In [1]: import numpy as np

In [2]: np.set_printoptions(precision=2, suppress=True, linewidth=120, legacy="1.25")

In [3]: mat = np.load("mat.npy")

In [4]: mat
Out[4]: 
array([[ 1, -1, -1,  1, -1,  1,  1, -1],
       [ 1,  1, -1, -1,  1,  1, -1, -1],
       [ 1, -1,  1, -1, -1,  1, -1,  1],
       [ 1,  1,  1,  1, -1, -1, -1, -1]])

In [5]: round(np.linalg.norm(mat, "nuc"), 2)
Out[5]: 11.31

In [6]: np.linalg.norm(mat, axis=1)
Out[6]: array([2.83, 2.83, 2.83, 2.83])

In [7]: round(float(np.linalg.norm(mat[3] - mat[0])), 2)
Out[7]: 4.0

In [8]: print(round(float(np.linalg.norm(mat) ** 2 / np.linalg.norm(mat, 2) ** 2), 2))
4.0

In [9]: W1 = np.array([[1, 0], [3, 2], [2, 0], [0, 1], [2, 2], [2, 3], [3, 1], [1, 1]])

In [10]: coef = np.array([2, 0])

In [11]: act = np.maximum(mat @ W1 + coef, 0)

In [12]: (act > 0).astype(int)
Out[12]: 
array([[0, 0],
       [1, 1],
       [0, 0],
       [0, 0]])

In [13]: (act > 0).mean(axis=0)
Out[13]: array([0.25, 0.25])

In [14]: basis = np.array([[-1, -9, -1], [-4, 8, -7]])

In [15]: (act @ basis).round(6).argmax(axis=1)
Out[15]: array([0, 1, 0, 0])

In [16]: other = np.array([[-1, 1, 0],
    ...:     [2, -1, -2],
    ...:     [-1, 2, 0],
    ...:     [-2, -1, 1],
    ...:     [1, 2, 3],
    ...:     [0, -3, 2],
    ...:     [3, 3, 1],
    ...:     [1, -2, 1]])

In [17]: np.einsum("ik,kj->ij", mat, other)
Out[17]: 
array([[-3, -1,  2],
       [ 1, -3,  0],
       [-5, -5,  0],
       [-7,  1, -8]])

In [18]: np.linalg.matrix_rank(mat @ other)
Out[18]: 3

In [19]: print(other.T @ mat.T)
[[-3  1 -5 -7]
 [-1 -3 -5  1]
 [ 2  0  0 -8]]

In [20]: print(mat @ other)
[[-3 -1  2]
 [ 1 -3  0]
 [-5 -5  0]
 [-7  1 -8]]

In [21]: np.einsum("ij,ij->i", mat, mat)
Out[21]: array([8, 8, 8, 8])

In [22]: theta = np.radians(142)

In [23]: r_ = np.eye(8)

In [24]: r_[6, 6] = r_[4, 4] = np.cos(theta)

In [25]: r_[6, 4], r_[4, 6] = -np.sin(theta), np.sin(theta)

In [26]: r_
Out[26]: 
array([[ 1.  ,  0.  ,  0.  ,  0.  ,  0.  ,  0.  ,  0.  ,  0.  ],
       [ 0.  ,  1.  ,  0.  ,  0.  ,  0.  ,  0.  ,  0.  ,  0.  ],
       [ 0.  ,  0.  ,  1.  ,  0.  ,  0.  ,  0.  ,  0.  ,  0.  ],
       [ 0.  ,  0.  ,  0.  ,  1.  ,  0.  ,  0.  ,  0.  ,  0.  ],
       [ 0.  ,  0.  ,  0.  ,  0.  , -0.79,  0.  ,  0.62,  0.  ],
       [ 0.  ,  0.  ,  0.  ,  0.  ,  0.  ,  1.  ,  0.  ,  0.  ],
       [ 0.  ,  0.  ,  0.  ,  0.  , -0.62,  0.  , -0.79,  0.  ],
       [ 0.  ,  0.  ,  0.  ,  0.  ,  0.  ,  0.  ,  0.  ,  1.  ]])

In [27]: other = mat @ r_.T

In [28]: np.abs(other - mat).max(axis=0)
Out[28]: array([0. , 0. , 0. , 0. , 2.4, 0. , 2.4, 0. ])

In [29]: np.allclose(np.linalg.norm(mat, axis=1), np.linalg.norm(other, axis=1))
Out[29]: True

In [30]: print(np.allclose(mat @ mat.T, other @ other.T))
True

In [31]: np.linalg.svd(mat, compute_uv=False), np.linalg.svd(other, compute_uv=False)
Out[31]: (array([2.83, 2.83, 2.83, 2.83]), array([2.83, 2.83, 2.83, 2.83]))

In [32]: np.round(np.linalg.det(r_), 2), round(float(np.trace(r_)), 2)
Out[32]: (1.0, 4.42)

In [33]: rng = np.random.default_rng(32764)

In [34]: other = mat + rng.integers(-2, 3, (4, 2)) @ rng.integers(-2, 3, (2, 8))

In [35]: other
Out[35]: 
array([[-5, -5,  5,  3, -1,  1,  3,  3],
       [ 0, -1,  0,  0, -1,  1, -2,  1],
       [-1, -1,  3, -1,  1,  1,  1,  1],
       [ 5,  5, -3, -1,  1, -1, -1, -5]])

In [36]: print(np.round(np.linalg.svd(other - mat, compute_uv=False), 2) + 0)
[13.87  4.86  0.    0.  ]

In [37]: other = np.array([[1, 3, 3], [3, 1, 2]])

In [38]: arr = other.T @ other

In [39]: arr
Out[39]: 
array([[10,  6,  9],
       [ 6, 10, 11],
       [ 9, 11, 13]])

In [40]: lab = rng.permutation(3)

In [41]: lab
Out[41]: array([2, 1, 0])

In [42]: other = arr[lab][:, lab]

In [43]: np.round(np.sort(np.abs(np.linalg.eigvals(other))), 2) + 0
Out[43]: array([ 0.  ,  4.24, 28.76])

In [44]: np.trace(other)
Out[44]: 33

In [45]: np.allclose(other, arr)
Out[45]: False

In [46]: round(float(np.linalg.det(other)), 2), round(np.linalg.det(arr[lab]), 2)
Out[46]: (-0.0, 0.0)

In [47]: print(other)
[[13 11  9]
 [11 10  6]
 [ 9  6 10]]

In [48]: np.diag(other)
Out[48]: array([13, 10, 10])

In [49]: Uu, s, Vh = np.linalg.svd(other)

In [50]: evecs = Vh[:(s > 1e-8).sum()]

In [51]: vec = other[1] + 2 * other[0] + rng.integers(2) * np.eye(3)[0]

In [52]: vec
Out[52]: array([38., 32., 24.])

In [53]: np.diag(evecs.T @ evecs)
Out[53]: array([0.48, 0.6 , 0.93])

In [54]: round(float(np.linalg.norm(vec - evecs.T @ evecs @ vec)), 2)
Out[54]: 0.72

In [55]: np.allclose(evecs.T @ evecs @ vec, vec)
Out[55]: False

In [56]: vec = np.array([5, 7, 0, 1, 7, 9, 6, 8])

In [57]: mat * vec
Out[57]: 
array([[ 5, -7,  0,  1, -7,  9,  6, -8],
       [ 5,  7,  0, -1,  7,  9, -6, -8],
       [ 5, -7,  0, -1, -7,  9, -6,  8],
       [ 5,  7,  0,  1, -7, -9, -6, -8]])

In [58]: mat @ vec
Out[58]: array([ -1,  13,   1, -17])

In [59]: np.einsum("ij,j->i", mat, vec)
Out[59]: array([ -1,  13,   1, -17])

In [60]: mat @ np.eye(8)[7]
Out[60]: array([-1., -1.,  1., -1.])

In [61]: mat @ (2 * vec)
Out[61]: array([ -2,  26,   2, -34])

In [62]: mat @ np.ones(8)
Out[62]: array([0., 0., 0., 0.])

In [63]: print(np.linalg.norm(mat @ vec) <= np.linalg.norm(mat, 2) * np.linalg.norm(vec) + 1e-9)
True

In [64]: hat = np.triu(np.array([[6, 1, 1], [8, -6, 1], [-3, -2, 7]]), 1) + np.eye(3)

In [65]: other = hat @ arr @ np.linalg.inv(hat)

In [66]: print(np.round(np.poly(other), 2) + 0)
[  1. -33. 122.   0.]

In [67]: print(other)
[[25.  2.  6.]
 [15.  6.  3.]
 [ 9.  2.  2.]]

In [68]: np.round(np.linalg.det(other), 2)
Out[68]: -0.0

In [69]: E = np.loadtxt("arr.csv", delimiter=",")

In [70]: E
Out[70]: 
array([[ 0.,  0.,  0.],
       [ 0.,  0.,  0.],
       [ 0.,  0.,  0.],
       [ 5., -3.,  0.],
       [ 5., -3.,  0.],
       [ 5.,  3.,  5.],
       [ 5., -3.,  0.],
       [ 0.,  0.,  0.],
       [ 1.,  4.,  5.],
       [ 1.,  4.,  5.],
       [ 5.,  3.,  5.],
       [ 5., -3.,  0.]])

In [71]: gram = E.T @ E

In [72]: gram
Out[72]: 
array([[152., -22.,  60.],
       [-22.,  86.,  70.],
       [ 60.,  70., 100.]])

In [73]: np.allclose(gram, gram.T)
Out[73]: True

In [74]: np.trace(gram), (E ** 2).sum()
Out[74]: (338.0, 338.0)

In [75]: np.linalg.svd(E, compute_uv=False) ** 2
Out[75]: array([196.8 , 140.5 ,   0.71])

In [76]: np.linalg.matrix_rank(gram)
Out[76]: 3
